$ python -q
>>> import numpy as np
>>> from numpy import linalg as LA
>>> np.set_printoptions(precision=3, suppress=True, linewidth=140, legacy="1.25")
>>> Q, _ = LA.qr(np.array([[0.4, 1.4, 1.5, 0.5, 1.2],
...     [0.8, 1.0, 0.5, 1.0, -1.3],
...     [0.9, 0.1, 0.1, 0.8, 0.7],
...     [-1.2, -0.4, 0.9, 0.3, 0.3],
...     [-0.5, -0.3, 0.6, -1.5, -0.7],
...     [2.5, 0.2, 1.3, 1.7, 2.2],
...     [-0.6, -0.6, 0.4, -0.6, 1.3],
...     [2.8, 0.3, -0.2, -0.7, 1.1],
...     [-1.2, -0.2, -0.1, 1.0, -0.4],
...     [0.9, -0.5, 0.2, 0.6, -1.0],
...     [0.1, -1.9, -0.8, -1.4, -0.8],
...     [-0.3, 1.1, -0.5, 0.8, 0.8],
...     [-0.3, -0.3, 1.4, 0.1, -0.4],
...     [0.7, 0.4, -2.0, 0.8, -0.1]]))
>>> J = Q @ Q.T
>>> print(J)
[[ 0.387  0.095 -0.008  0.027  0.081  0.106  0.032  0.083 -0.106 -0.149 -0.338  0.118  0.068 -0.189]
 [ 0.095  0.491 -0.009 -0.108  0.032 -0.031 -0.349 -0.014  0.004  0.235 -0.181 -0.044  0.123  0.008]
 [-0.008 -0.009  0.099  0.015 -0.134  0.241  0.013  0.044  0.041  0.064 -0.008  0.016 -0.007  0.067]
 [ 0.027 -0.108  0.015  0.216 -0.03   0.09   0.141 -0.246  0.15  -0.014 -0.018 -0.018  0.127 -0.165]
 [ 0.081  0.032 -0.134 -0.03   0.287 -0.228  0.008  0.085 -0.167 -0.047  0.063 -0.132  0.094 -0.242]
 [ 0.106 -0.031  0.241  0.09  -0.228  0.703  0.104  0.179  0.025  0.152 -0.03  -0.038  0.091 -0.035]
 [ 0.032 -0.349  0.013  0.141  0.008  0.104  0.297 -0.006 -0.008 -0.18   0.073  0.016 -0.012 -0.128]
 [ 0.083 -0.014  0.044 -0.246  0.085  0.179 -0.006  0.557 -0.335 -0.02   0.083 -0.052 -0.115  0.049]
 [-0.106  0.004  0.041  0.15  -0.167  0.025 -0.008 -0.335  0.257  0.071 -0.033  0.048  0.044  0.065]
 [-0.149  0.235  0.064 -0.014 -0.047  0.152 -0.18  -0.02   0.071  0.323  0.14  -0.189  0.136  0.01 ]
 [-0.338 -0.181 -0.008 -0.018  0.063 -0.03   0.073  0.083 -0.033  0.14   0.456 -0.251  0.006 -0.002]
 [ 0.118 -0.044  0.016 -0.018 -0.132 -0.038  0.016 -0.052  0.048 -0.189 -0.251  0.26  -0.154  0.171]
 [ 0.068  0.123 -0.007  0.127  0.094  0.091 -0.012 -0.115  0.044  0.136  0.006 -0.154  0.229 -0.257]
 [-0.189  0.008  0.067 -0.165 -0.242 -0.035 -0.128  0.049  0.065  0.01  -0.002  0.171 -0.257  0.439]]
>>> vals, evecs = LA.eigh(J)
>>> print(round(float(vals.sum()), 3), round(np.trace(J), 3))
5.0 5.0
>>> print(np.round(LA.eigvalsh(J @ J), 3) + 0)
[0. 0. 0. 0. 0. 0. 0. 0. 0. 1. 1. 1. 1. 1.]
>>> print(LA.eigvalsh(J + 3 * np.eye(14)))
[3. 3. 3. 3. 3. 3. 3. 3. 3. 4. 4. 4. 4. 4.]
>>> print(np.unique(vals.round(6) + 0, return_counts=True)[1])
[9 5]
>>> print((vals > 1e-8).sum(), (vals < -1e-8).sum())
5 0
>>> other = np.array([[1, 1, 2],
...     [2, 2, 0],
...     [3, 3, 0],
...     [1, 0, 1],
...     [3, 0, 0],
...     [1, 1, 1],
...     [2, 1, 2],
...     [2, 3, 1],
...     [0, 0, 3],
...     [2, 0, 0],
...     [0, 2, 2],
...     [2, 0, 3],
...     [0, 1, 0],
...     [3, 1, 0]])
>>> print(LA.matrix_rank(J @ other))
3
>>> print(LA.matrix_rank(np.vstack([J, other.T])))
8
>>> basis = np.array([[0.7, -0.4, -0.1, -3.3, -0.8, 0.4, 1.5, 0.9, -0.5, -0.1, 0.0, 0.8]])
>>> rng = np.random.default_rng(887)
>>> feats = np.array([[7],
...     [-1],
...     [-8],
...     [5],
...     [3],
...     [-7],
...     [-2],
...     [9],
...     [-9],
...     [-3],
...     [-6],
...     [-1],
...     [3],
...     [8],
...     [-6],
...     [-8]]) @ basis + 0.05 * rng.normal(size=(16, 12))
>>> print(feats)
[[  4.86   -2.793  -0.589 -23.108  -5.606   2.871  10.352   6.25   -3.453  -0.709   0.005   5.661]
 [ -0.721   0.443   0.075   3.251   0.863  -0.332  -1.555  -0.981   0.524   0.158  -0.023  -0.812]
 [ -5.576   3.188   0.802  26.386   6.368  -3.182 -12.044  -7.241   4.002   0.806  -0.001  -6.445]
 [  3.547  -1.991  -0.486 -16.516  -3.983   1.977   7.57    4.596  -2.311  -0.497  -0.004   4.002]
 [  2.048  -1.22   -0.364  -9.922  -2.392   1.216   4.493   2.766  -1.569  -0.306  -0.079   2.297]
 [ -5.006   2.842   0.692  23.115   5.613  -2.794 -10.46   -6.275   3.388   0.712   0.018  -5.71 ]
 [ -1.319   0.897   0.116   6.562   1.651  -0.871  -3.019  -1.824   1.003   0.301   0.084  -1.544]
 [  6.268  -3.624  -0.88  -29.786  -7.224   3.585  13.549   8.107  -4.455  -0.896   0.014   7.217]
 [ -6.312   3.572   0.968  29.713   7.24   -3.663 -13.468  -8.067   4.473   0.901  -0.009  -7.184]
 [ -2.102   1.223   0.278   9.966   2.389  -1.294  -4.5    -2.588   1.412   0.334  -0.035  -2.332]
 [ -4.262   2.453   0.629  19.745   4.837  -2.41   -9.059  -5.449   2.975   0.516  -0.05   -4.801]
 [ -0.574   0.401   0.034   3.287   0.808  -0.462  -1.534  -0.904   0.516   0.18    0.013  -0.807]
 [  2.069  -1.17   -0.298  -9.938  -2.378   1.14    4.447   2.693  -1.551  -0.219   0.109   2.445]
 [  5.584  -3.258  -0.792 -26.413  -6.387   3.172  12.067   7.202  -3.952  -0.801   0.068   6.556]
 [ -4.218   2.417   0.682  19.792   4.752  -2.37   -9.005  -5.384   2.904   0.599  -0.117  -4.685]
 [ -5.554   3.161   0.739  26.501   6.435  -3.193 -11.972  -7.222   3.902   0.733   0.049  -6.401]]
>>> Uu, s, VT = LA.svd(feats)
>>> print(s)
[97.495  0.344  0.301  0.285  0.264  0.207  0.189  0.132  0.114  0.09   0.08   0.049]
>>> other = Uu[:, :1] @ np.diag(s[:1]) @ VT[:1]
>>> print(round(np.abs(feats - other).max(), 3))
0.153
>>> print(round(LA.norm(feats - other, 2), 3), np.round(s[1], 3))
0.344 0.344
